% python3 -q
>>> import numpy as np
>>> import numpy.linalg as la
>>> np.set_printoptions(suppress=True, linewidth=160)
>>> M = np.loadtxt("dump.csv", delimiter=",")
>>> print(M)
[[ 3.  4.  5.  6.  7.  8.  9. 10.]
 [11. 12. 13. 14. 15. 16. 17. 18.]
 [19. 20. 21. 22. 23. 24. 25. 26.]
 [27. 28. 29. 30. 31. 32. 33. 34.]
 [35. 36. 37. 38. 39. 40. 41. 42.]
 [43. 44. 45. 46. 47. 48. 49. 50.]
 [51. 52. 53. 54. 55. 56. 57. 58.]]
>>> def softmax(z):
...     e = np.exp(z - z.max(axis=-1, keepdims=True))
...     return e / e.sum(axis=-1, keepdims=True)
... 
>>> print(np.round(softmax(M[2] + -2), 2) + 0)
[0.   0.   0.   0.01 0.03 0.09 0.23 0.63]
>>> print(np.round(softmax(10 * M[2]), 2) + 0)
[0. 0. 0. 0. 0. 0. 0. 1.]
>>> att = M @ M.T / np.sqrt(8)
>>> print(softmax(att)[2] @ M)
[51. 52. 53. 54. 55. 56. 57. 58.]
>>> rk = la.matrix_rank(M)
>>> print(rk)
2
>>> null = la.svd(M)[2][rk:].T
>>> print([int(la.matrix_rank(M[:i])) for i in range(1, len(M) + 1)])
[1, 2, 2, 2, 2, 2, 2]
>>> print([int(la.matrix_rank(np.delete(M, i, axis=0))) for i in range(7)])
[2, 2, 2, 2, 2, 2, 2]
>>> print(np.unique(M.round(6), axis=0).shape)
(7, 8)
>>> print(np.abs(np.diag(la.qr(M)[1])) > 1e-9)
[ True  True False False False False False]
>>> try:
...     la.inv(M)
... except la.LinAlgError as e:
...     print(e)
... 
Last 2 dimensions of the array must be square
>>> A = np.array([[-3.0, 1.0, 0.0], [0.0, -3.0, 1.0], [0.0, 0.0, -3.0]])
>>> print(softmax(A).sum(axis=1))
[1. 1. 1.]
>>> att = A @ A.T / np.sqrt(3)
>>> print(np.round(softmax(att)[2] @ A, 2) + 0)
[-0.02  0.   -2.98]
>>> print(np.allclose(A, A.T))
False
>>> print(np.round(la.det(A), 2))
-27.0
>>> print(A @ A)
[[ 9. -6.  1.]
 [ 0.  9. -6.]
 [ 0.  0.  9.]]
>>> print((A + A.T) / 2)
[[-3.   0.5  0. ]
 [ 0.5 -3.   0.5]
 [ 0.   0.5 -3. ]]
>>> print(np.round(la.matrix_power(A, 2), 2))
[[ 9. -6.  1.]
 [ 0.  9. -6.]
 [ 0.  0.  9.]]
>>> print(np.trace(A))
-9.0
>>> print(round(np.abs(la.eigvals(A)).max(), 2))
3.0
>>> print(np.round(la.matrix_power(A - np.diag(np.diag(A)), 3), 2))
[[0. 0. 0.]
 [0. 0. 0.]
 [0. 0. 0.]]
>>> print([int(la.matrix_rank(la.matrix_power(A, p))) for p in range(1, 4)])
[3, 3, 3]
>>> print(la.matrix_rank(A - A[0, 0] * np.eye(3)))
2
>>> print(np.prod(np.diag(A)), np.round(la.det(A), 2))
-27.0 -27.0
>>> print(A @ A)
[[ 9. -6.  1.]
 [ 0.  9. -6.]
 [ 0.  0.  9.]]
>>> F = np.loadtxt("data.csv", delimiter=",")
>>> print(F)
[[0. 0. 0. 0. 0. 6.]
 [0. 0. 0. 0. 0. 0.]
 [0. 0. 0. 0. 0. 6.]
 [0. 0. 0. 0. 0. 6.]
 [0. 0. 0. 0. 0. 8.]
 [6. 0. 6. 6. 8. 0.]]
>>> print([round(float(x), 2) for x in la.svd(F, compute_uv=False)[:3]])
[13.11, 13.11, 0.0]
>>> print(la.matrix_rank(F, rtol=0.1))
2
>>> print(np.argsort(-la.norm(F, axis=0).round(6), kind="stable")[:3])
[5 4 0]
>>> evals, V = la.eigh(F)
>>> x0 = np.array([1, 1, 1, 8, 9, 6])
>>> print(np.round(la.eigvalsh(F[1:, 1:]), 2) + 0)
[-11.66   0.     0.     0.    11.66]
>>> print(x0 @ F @ x0)
1584.0
>>> print(np.round(la.svd(F, compute_uv=False), 2))
[13.11 13.11  0.    0.    0.    0.  ]
>>> print(np.unravel_index(np.abs(F).argmax(), F.shape))
(np.int64(4), np.int64(5))
>>> np.zeros(6, 6)
Traceback (most recent call last):
  File "<python-input-45>", line 1, in <module>
    np.zeros(6, 6)
    ~~~~~~~~^^^^^^
TypeError: Cannot interpret '6' as a data type
>>> print(np.abs(F).max())
8.0
>>> print(F - F[0])
[[ 0.  0.  0.  0.  0.  0.]
 [ 0.  0.  0.  0.  0. -6.]
 [ 0.  0.  0.  0.  0.  0.]
 [ 0.  0.  0.  0.  0.  0.]
 [ 0.  0.  0.  0.  0.  2.]
 [ 6.  0.  6.  6.  8. -6.]]
>>> print(F.shape)
(6, 6)
>>> F[:, 6]
Traceback (most recent call last):
  File "<python-input-49>", line 1, in <module>
    F[:, 6]
    ~^^^^^^
IndexError: index 6 is out of bounds for axis 1 with size 6
>>> F[6]
Traceback (most recent call last):
  File "<python-input-50>", line 1, in <module>
    F[6]
    ~^^^
IndexError: index 6 is out of bounds for axis 0 with size 6
>>> print(la.matrix_rank(F))
2
>>> rng = np.random.default_rng(661299)
>>> idx = rng.permutation(6)
>>> print(idx)
[4 3 2 1 5 0]
>>> M2 = F[idx][:, idx]
>>> print(np.round(np.sort(np.abs(la.eigvals(M2))), 2) + 0)
[ 0.    0.    0.    0.   13.11 13.11]
>>> print(np.trace(M2))
0.0
>>> M2 = np.array([[3, -3], [5, 4], [4, -3]])
>>> data = np.tile(M2, (2, 3))
>>> print(data)
[[ 3 -3  3 -3  3 -3]
 [ 5  4  5  4  5  4]
 [ 4 -3  4 -3  4 -3]
 [ 3 -3  3 -3  3 -3]
 [ 5  4  5  4  5  4]
 [ 4 -3  4 -3  4 -3]]
>>> print(la.lstsq(data[:-1].T, data[-1])[2])
2
>>> print(np.abs(np.diag(la.qr(data)[1])) > 1e-9)
[ True  True False False False False]
>>> print(np.round(np.trace(la.pinv(data) @ data), 2))
2.0
>>> U, sig, vt = la.svd(data)
>>> V = vt[:(sig > 1e-8).sum()]
>>> x0 = data[5] + -3 * data[1] + rng.integers(2) * np.eye(6)[1]
>>> print(x0)
[-11. -14. -11. -15. -11. -15.]
>>> print(np.allclose(V.T @ V @ x0, x0))
False
>>> E = np.load("out4.npy")
>>> print(E)
[[ 0 -1  2 -2 -2]
 [ 0  0 -2  1  2]
 [ 0  0  0  1  2]
 [ 0  0  0  0 -1]
 [ 0  0  0  0  0]]
>>> print((E + E.T) / 2)
[[ 0.  -0.5  1.  -1.  -1. ]
 [-0.5  0.  -1.   0.5  1. ]
 [ 1.  -1.   0.   0.5  1. ]
 [-1.   0.5  0.5  0.  -0.5]
 [-1.   1.   1.  -0.5  0. ]]
>>> print(round(np.abs(la.eigvals(E)).max(), 2))
0.0
>>> print(E @ E)
[[ 0  0  2  1  4]
 [ 0  0  0 -2 -5]
 [ 0  0  0  0 -1]
 [ 0  0  0  0  0]
 [ 0  0  0  0  0]]
>>> la.determinant(E)
Traceback (most recent call last):
  File "<python-input-74>", line 1, in <module>
    la.determinant(E)
    ^^^^^^^^^^^^^^
AttributeError: module 'numpy.linalg' has no attribute 'determinant'
>>> print(np.trace(E))
0
>>> print(np.allclose(E @ E.T, E.T @ E))
False
>>> print(np.round(la.det(E), 2))
0.0
>>> X = np.loadtxt("a.csv", delimiter=",")
>>> print(X.round(2))
[[ -0.55  -0.31   6.76 -15.4   -1.14  -2.59]
 [  0.75  -5.83  -2.52   8.33   0.84   6.4 ]
 [ -2.16  -9.87  -0.49   7.5   -0.47   9.68]
 [-10.31 -17.23   9.73  -7.43  -4.89  13.21]
 [  8.18   4.25  -7.99  11.2    4.23  -1.63]
 [ -6.7  -11.45   8.09  -8.88  -3.42   8.04]
 [  7.46  -1.42 -12.82  25.89   4.79   5.85]
 [ -7.05 -10.9    9.51 -12.26  -3.77   6.96]
 [ -7.58 -16.43   4.41   2.87  -3.1   14.41]
 [ -9.01 -19.25   4.46   5.13  -3.58  17.21]
 [  2.04  -1.38  -0.38   0.21   0.91   1.15]
 [  4.93  -2.96  -8.8   18.89   3.28   5.89]
 [ -3.81  -7.65   5.83  -7.39  -2.08   5.08]
 [ 12.69  10.96 -10.63  11.06   6.17  -7.35]
 [  4.66   3.23  -1.1   -2.14   1.9   -3.19]
 [ -0.91  -4.95   2.29  -2.33  -0.52   3.72]
 [  7.81   5.71  -5.48   4.81   3.68  -4.03]
 [ 18.56  14.56 -19.92  27.22   9.67  -7.46]
 [ 10.22   8.5   -7.8    7.27   4.87  -5.95]
 [ 11.42   3.83 -15.88  27.84   6.62   1.75]
 [ 12.54  10.03 -11.33  13.29   6.23  -6.15]
 [  5.93   1.33  -6.18   9.9    3.17   0.62]
 [  8.17   4.14  -8.09  11.51   4.24  -1.48]
 [ -6.75 -12.16   7.39  -6.83  -3.31   9.02]
 [ -3.9  -14.14  -1.39  12.91  -0.9   14.28]
 [ 13.79  14.53  -9.07   4.86   6.28 -11.5 ]
 [-18.2  -24.54  19.41 -21.31  -9.14  16.89]]
>>> rk = la.matrix_rank(X)
>>> print(rk)
3
>>> null = la.svd(X)[2][rk:].T
>>> print(null.shape)
(6, 3)
>>> print(la.matrix_rank(X.T @ X), la.matrix_rank(X @ X.T))
3 3
>>> print([int(la.matrix_rank(np.delete(X, i, axis=0))) for i in range(27)])
[3, 3, 3, 3, 3, 3, 3, 3, 3, 3, 3, 3, 3, 3, 3, 3, 3, 3, 3, 3, 3, 3, 3, 3, 3, 3, 3]
>>> Xc = X - X.mean(axis=1)
Traceback (most recent call last):
  File "<python-input-86>", line 1, in <module>
    Xc = X - X.mean(axis=1)
         ~~^~~~~~~~~~~~~~~~
ValueError: operands could not be broadcast together with shapes (27,6) (27,) 
>>> Xc = X - X.mean(axis=0)
>>> U, sig, vt = la.svd(Xc, full_matrices=False)
>>> print(sig.round(2) + 0)
[105.08  49.67   0.     0.     0.     0.  ]
>>> print(la.matrix_rank(Xc))
2
>>> print(np.round(sig ** 2 / (sig ** 2).sum(), 2) + 0)
[0.82 0.18 0.   0.   0.   0.  ]
>>> print((np.sign(U[:, 0]) == np.sign(U[0, 0])).astype(int))
[1 1 1 1 0 1 0 1 1 1 1 0 1 0 0 1 0 0 0 0 0 0 0 1 1 0 1]
>>> print(np.round(Xc.mean(axis=0), 2) + 0)
[0. 0. 0. 0. 0. 0.]
>>> Xc = X - X.mean(axis=0)
>>> V = la.svd(Xc)[2][:3]
>>> M2 = Xc - Xc @ V.T @ V
>>> print(np.round(la.norm(M2) / la.norm(Xc), 2))
0.0
>>> print(la.norm(M2, axis=1).round(6).argmax())
0
>>> print(np.round(M2.std(axis=0), 2) + 0)
[0. 0. 0. 0. 0. 0.]
>>> print(np.round(np.cov(Xc @ V.T, rowvar=False), 2) + 0)
[[424.65   0.     0.  ]
 [  0.    94.91   0.  ]
 [  0.     0.     0.  ]]
>>> K = np.loadtxt("arr.csv", delimiter=",")
>>> print(K)
[[-0.5  2.4  1.5  4.5 -0.4 -0.5  0.2]
 [-2.1  0.8  1.5  1.2  0.3  0.4 -0.3]
 [-1.5 -1.3 -1.2 -4.8  0.2  1.3  0. ]]
>>> print(np.round(softmax(10 * K[1]), 2) + 0)
[0.   0.   0.95 0.05 0.   0.   0.  ]
>>> print(np.round(softmax(K[1] + 4), 2))
[0.01 0.16 0.33 0.24 0.1  0.11 0.05]
>>> print(np.round(softmax(K).sum(axis=1), 2))
[1. 1. 1.]
>>> att = K @ K.T / np.sqrt(7)
>>> print(np.round(softmax(att + np.triu(np.full(att.shape, -np.inf), 1)), 2) + 0)
[[1.   0.   0.  ]
 [0.61 0.39 0.  ]
 [0.   0.   1.  ]]
>>> print(np.round(softmax(att)[1] @ K, 2) + 0)
[-1.13  1.77  1.49  3.19 -0.12 -0.14  0.  ]
>>> x0 = np.array([-1, -2, 3, -2, -2, 3, 3])
>>> print(K @ np.eye(7)[5])
[-0.5  0.4  1.3]
>>> print(np.sign((K @ x0).round(6)))
[-1.  1.  1.]
>>> print(np.round((K * x0).sum(axis=1), 2))
[-8.9  2.3 13.6]
>>> print(K @ np.ones(7))
[ 7.2  1.8 -7.3]
>>> print(np.round(K @ (2 * x0), 2))
[-17.8   4.6  27.2]
>>> print((K @ x0).argmax())
2
>>> r0 = np.array([0, -1])
>>> print(np.array([np.convolve(row, r0, "same") for row in K]))
[[ 0.   0.5 -2.4 -1.5 -4.5  0.4  0.5]
 [ 0.   2.1 -0.8 -1.5 -1.2 -0.3 -0.4]
 [ 0.   1.5  1.3  1.2  4.8 -0.2 -1.3]]
>>> print(np.convolve(K[1], r0))
[ 0.   2.1 -0.8 -1.5 -1.2 -0.3 -0.4  0.3]
>>> gram = K.T @ K
>>> print(np.round(np.diag(gram), 2))
[ 6.91  8.09  5.94 44.73  0.29  2.1   0.13]
>>> print(np.allclose(gram, gram.T))
True
>>> print(np.round(la.eigvalsh(gram)[::-1], 2) + 0)
[58.37  9.17  0.65  0.    0.    0.    0.  ]
>>> print((K @ K.T).shape)
(3, 3)
>>> print(la.matrix_rank(gram))
3
>>> idx = rng.integers(0, 3, 8)
>>> m1 = np.array([[4, 9, 6, 3, 4, 1, 3, 6],
...     [8, 7, 6, 3, 0, 4, 9, 7],
...     [3, 3, 2, 1, 9, 8, 0, 4],
...     [3, 6, 1, 9, 9, 7, 2, 6],
...     [1, 3, 7, 2, 4, 4, 0, 6],
...     [6, 9, 4, 0, 8, 2, 2, 2],
...     [6, 1, 9, 9, 2, 8, 1, 5],
...     [0, 7, 7, 7, 0, 8, 2, 6]]) * (idx[:, None] == idx)
>>> print(m1)
[[4 9 6 0 0 1 0 0]
 [8 7 6 0 0 4 0 0]
 [3 3 2 0 0 8 0 0]
 [0 0 0 9 9 0 0 6]
 [0 0 0 2 4 0 0 6]
 [6 9 4 0 0 2 0 0]
 [0 0 0 0 0 0 1 0]
 [0 0 0 7 0 0 0 6]]
>>> idx = rng.permutation(8)
>>> print(idx)
[5 6 3 7 4 0 2 1]
>>> M2 = m1[idx][:, idx]
>>> print(np.trace(M2))
35
>>> print(M2)
[[2 0 0 0 0 6 4 9]
 [0 1 0 0 0 0 0 0]
 [0 0 9 6 9 0 0 0]
 [0 0 7 6 0 0 0 0]
 [0 0 2 6 4 0 0 0]
 [1 0 0 0 0 4 6 9]
 [8 0 0 0 0 3 2 3]
 [4 0 0 0 0 8 6 7]]
>>> print(np.round(np.sort(la.eigvals(m1).real), 2))
[-3.57 -1.19 -1.19  1.    1.04  1.04 16.92 20.94]
>>> print((m1 != 0).astype(int))
[[1 1 1 0 0 1 0 0]
 [1 1 1 0 0 1 0 0]
 [1 1 1 0 0 1 0 0]
 [0 0 0 1 1 0 0 1]
 [0 0 0 1 1 0 0 1]
 [1 1 1 0 0 1 0 0]
 [0 0 0 0 0 0 1 0]
 [0 0 0 1 0 0 0 1]]
>>> M2 = m1[0, 0] * m1[1:] - np.outer(m1[1:, 0], m1[0])
>>> print(M2)
[[  0 -44 -24   0   0   8   0   0]
 [  0 -15 -10   0   0  29   0   0]
 [  0   0   0  36  36   0   0  24]
 [  0   0   0   8  16   0   0  24]
 [  0 -18 -20   0   0   2   0   0]
 [  0   0   0   0   0   0   4   0]
 [  0   0   0  28   0   0   0  24]]
>>> print(m1[:, 0] / m1[0, 0])
[1.   2.   0.75 0.   0.   1.5  0.   0.  ]
>>> print(np.flatnonzero(~M2.round(6).any(axis=1)))
[]
>>> print(la.matrix_rank(M2), la.matrix_rank(m1))
7 8
>>> W1 = np.array([[1, 1, 1, 1, 2, -1],
...     [-1, 2, 2, -2, -2, -2],
...     [2, 0, -2, 2, 2, 0],
...     [-1, 0, -1, 2, 1, 1],
...     [-1, -2, 2, 2, 1, 1],
...     [-1, 2, -2, 0, -2, -1],
...     [2, 2, 1, 1, 0, -1],
...     [1, -1, -1, -1, 2, -1]])
>>> b = np.array([3, -1, -5, 5, -5, -3])
>>> H = np.maximum(m1 @ W1 + b, 0)
>>> print(la.matrix_rank(H))
6
>>> print(H)
[[ 9 23  3  3  0  0]
 [12 29  0 11  1  0]
 [ 0 24  0  6  0  0]
 [ 0  0  0 35 25  9]
 [ 3  0  0 11 13  0]
 [ 6 27  7  1  0  0]
 [ 5  1  0  6  0  0]
 [ 2  0  0 13 14  0]]
>>> cent = np.array([[-1, 0, 0],
...     [-2, 0, 1],
...     [1, -2, 0],
...     [0, 1, -2],
...     [1, 0, 2],
...     [-2, 0, 2]])
>>> print(H @ cent)
[[-52  -3  17]
 [-69  11   9]
 [-48   6  12]
 [  7  35  -2]
 [ 10  11   4]
 [-53 -13  25]
 [ -7   6 -11]
 [ 12  13   2]]
